$ python -q
>>> import numpy as np
>>> np.set_printoptions(suppress=True, linewidth=200)
>>> feats = np.abs(np.array([[0, 3, 2, 0, 1, 3, 1, 0, 3],
...     [2, 3, 0, 2, 3, 1, 1, 3, 0],
...     [1, 0, 3, 1, 2, 3, 2, 0, 1],
...     [1, 0, 1, 0, 3, 1, 0, 0, 3],
...     [1, 3, 2, 1, 0, 2, 1, 1, 2],
...     [2, 2, 2, 1, 1, 3, 2, 1, 0],
...     [2, 1, 3, 2, 3, 0, 2, 1, 2],
...     [0, 3, 2, 1, 0, 2, 2, 3, 1],
...     [2, 0, 2, 1, 1, 3, 1, 2, 1]])) + np.eye(9)
>>> feats = feats / feats.sum(axis=1, keepdims=True)
>>> feats.round(3)
array([[0.071, 0.214, 0.143, 0.   , 0.071, 0.214, 0.071, 0.   , 0.214],
       [0.125, 0.25 , 0.   , 0.125, 0.188, 0.062, 0.062, 0.188, 0.   ],
       [0.071, 0.   , 0.286, 0.071, 0.143, 0.214, 0.143, 0.   , 0.071],
       [0.1  , 0.   , 0.1  , 0.1  , 0.3  , 0.1  , 0.   , 0.   , 0.3  ],
       [0.071, 0.214, 0.143, 0.071, 0.071, 0.143, 0.071, 0.071, 0.143],
       [0.133, 0.133, 0.133, 0.067, 0.067, 0.267, 0.133, 0.067, 0.   ],
       [0.118, 0.059, 0.176, 0.118, 0.176, 0.   , 0.176, 0.059, 0.118],
       [0.   , 0.2  , 0.133, 0.067, 0.   , 0.133, 0.133, 0.267, 0.067],
       [0.143, 0.   , 0.143, 0.071, 0.071, 0.214, 0.071, 0.143, 0.143]])
>>> rng = np.random.default_rng(12)
>>> lab = rng.permutation(9)
>>> lab
array([1, 5, 6, 3, 7, 2, 0, 4, 8])
>>> other = feats[lab][:, lab]
>>> round(float(np.linalg.det(other)), 3), np.round(np.linalg.det(feats[lab]), 3)
(0.0, np.float64(-0.0))
>>> np.allclose(other, feats)
False
>>> np.round(np.diag(other), 3)
array([0.25 , 0.267, 0.176, 0.1  , 0.267, 0.286, 0.071, 0.071, 0.143])
>>> lab = rng.permutation(9)
>>> other = feats[:, lab] * rng.choice([-1, 1], 9)
>>> other.round(3)
array([[-0.071,  0.071,  0.214, -0.214, -0.214,  0.   , -0.   , -0.143,  0.071],
       [-0.062,  0.188,  0.   , -0.062, -0.25 ,  0.188, -0.125, -0.   ,  0.125],
       [-0.143,  0.143,  0.071, -0.214, -0.   ,  0.   , -0.071, -0.286,  0.071],
       [-0.   ,  0.3  ,  0.3  , -0.1  , -0.   ,  0.   , -0.1  , -0.1  ,  0.1  ],
       [-0.071,  0.071,  0.143, -0.143, -0.214,  0.071, -0.071, -0.143,  0.071],
       [-0.133,  0.067,  0.   , -0.267, -0.133,  0.067, -0.067, -0.133,  0.133],
       [-0.176,  0.176,  0.118, -0.   , -0.059,  0.059, -0.118, -0.176,  0.118],
       [-0.133,  0.   ,  0.067, -0.133, -0.2  ,  0.267, -0.067, -0.133,  0.   ],
       [-0.071,  0.071,  0.143, -0.214, -0.   ,  0.143, -0.071, -0.143,  0.143]])
>>> U, _, Vh = np.linalg.svd(feats.T @ other)
>>> np.round(np.linalg.lstsq(feats, other)[0], 3) + 0
array([[ 0.,  0.,  0.,  0.,  0.,  0.,  0.,  0.,  1.],
       [ 0.,  0.,  0.,  0., -1.,  0.,  0.,  0.,  0.],
       [ 0.,  0.,  0.,  0.,  0.,  0.,  0., -1.,  0.],
       [ 0.,  0.,  0.,  0.,  0.,  0., -1.,  0.,  0.],
       [ 0.,  1.,  0.,  0.,  0.,  0.,  0.,  0.,  0.],
       [ 0.,  0.,  0., -1.,  0.,  0.,  0.,  0.,  0.],
       [-1.,  0.,  0.,  0.,  0.,  0.,  0.,  0.,  0.],
       [ 0.,  0.,  0.,  0.,  0.,  1.,  0.,  0.,  0.],
       [ 0.,  0.,  1.,  0.,  0.,  0.,  0.,  0.,  0.]])
>>> J = np.array([[-2.0, 3.0, -1.0, -2.0, 1.0, 0.0],
...     [0.0, 2.0, -1.0, 1.0, 2.0, 0.0],
...     [-1.0, -3.0, 3.0, 1.0, 0.0, 0.0],
...     [2.0, 1.0, 3.0, -3.0, 1.0, 0.0],
...     [-1.0, 0.0, -3.0, 0.0, 0.0, 0.0],
...     [0.0, 0.0, 0.0, 0.0, 0.0, 0.0]])
>>> J
array([[-2.,  3., -1., -2.,  1.,  0.],
       [ 0.,  2., -1.,  1.,  2.,  0.],
       [-1., -3.,  3.,  1.,  0.,  0.],
       [ 2.,  1.,  3., -3.,  1.,  0.],
       [-1.,  0., -3.,  0.,  0.,  0.],
       [ 0.,  0.,  0.,  0.,  0.,  0.]])
>>> J.ravel(order="F")
array([-2.,  0., -1.,  2., -1.,  0.,  3.,  2., -3.,  1.,  0.,  0., -1., -1.,  3.,  3., -3.,  0., -2.,  1.,  1., -3.,  0.,  0.,  1.,  2.,  0.,  1.,  0.,  0.,  0.,  0.,  0.,  0.,  0.,  0.])
>>> T = J.reshape(6, 2, -1)
>>> T.sum(axis=1)
array([[-4.,  4., -1.],
       [ 1.,  4., -1.],
       [ 0., -3.,  3.],
       [-1.,  2.,  3.],
       [-1.,  0., -3.],
       [ 0.,  0.,  0.]])
>>> T.shape
(6, 2, 3)
>>> np.swapaxes(T, 1, 2)[0]
array([[-2., -2.],
       [ 3.,  1.],
       [-1.,  0.]])
>>> np.einsum("ihd,ihd->ih", T, T)
array([[14.,  5.],
       [ 5.,  5.],
       [19.,  1.],
       [14., 10.],
       [10.,  0.],
       [ 0.,  0.]])
>>> K = np.loadtxt("case13.csv", delimiter=",")
>>> K
array([[5., 1., 1., 1., 1., 1., 1., 1., 1., 1., 1., 1.],
       [1., 5., 1., 1., 1., 1., 1., 1., 1., 1., 1., 1.],
       [1., 1., 5., 1., 1., 1., 1., 1., 1., 1., 1., 1.],
       [1., 1., 1., 5., 1., 1., 1., 1., 1., 1., 1., 1.],
       [1., 1., 1., 1., 5., 1., 1., 1., 1., 1., 1., 1.],
       [1., 1., 1., 1., 1., 5., 1., 1., 1., 1., 1., 1.],
       [1., 1., 1., 1., 1., 1., 5., 1., 1., 1., 1., 1.],
       [1., 1., 1., 1., 1., 1., 1., 5., 1., 1., 1., 1.],
       [1., 1., 1., 1., 1., 1., 1., 1., 5., 1., 1., 1.],
       [1., 1., 1., 1., 1., 1., 1., 1., 1., 5., 1., 1.],
       [1., 1., 1., 1., 1., 1., 1., 1., 1., 1., 5., 1.],
       [1., 1., 1., 1., 1., 1., 1., 1., 1., 1., 1., 5.]])
>>> np.sort(np.abs(np.fft.fft(K[0]))), np.round(np.sort(np.linalg.svd(K, compute_uv=False)), 3)
(array([ 4.,  4.,  4.,  4.,  4.,  4.,  4.,  4.,  4.,  4.,  4., 16.]), array([ 4.,  4.,  4.,  4.,  4.,  4.,  4.,  4.,  4.,  4.,  4., 16.]))
>>> K @ (-1.0) ** np.arange(12)
array([ 4., -4.,  4., -4.,  4., -4.,  4., -4.,  4., -4.,  4., -4.])
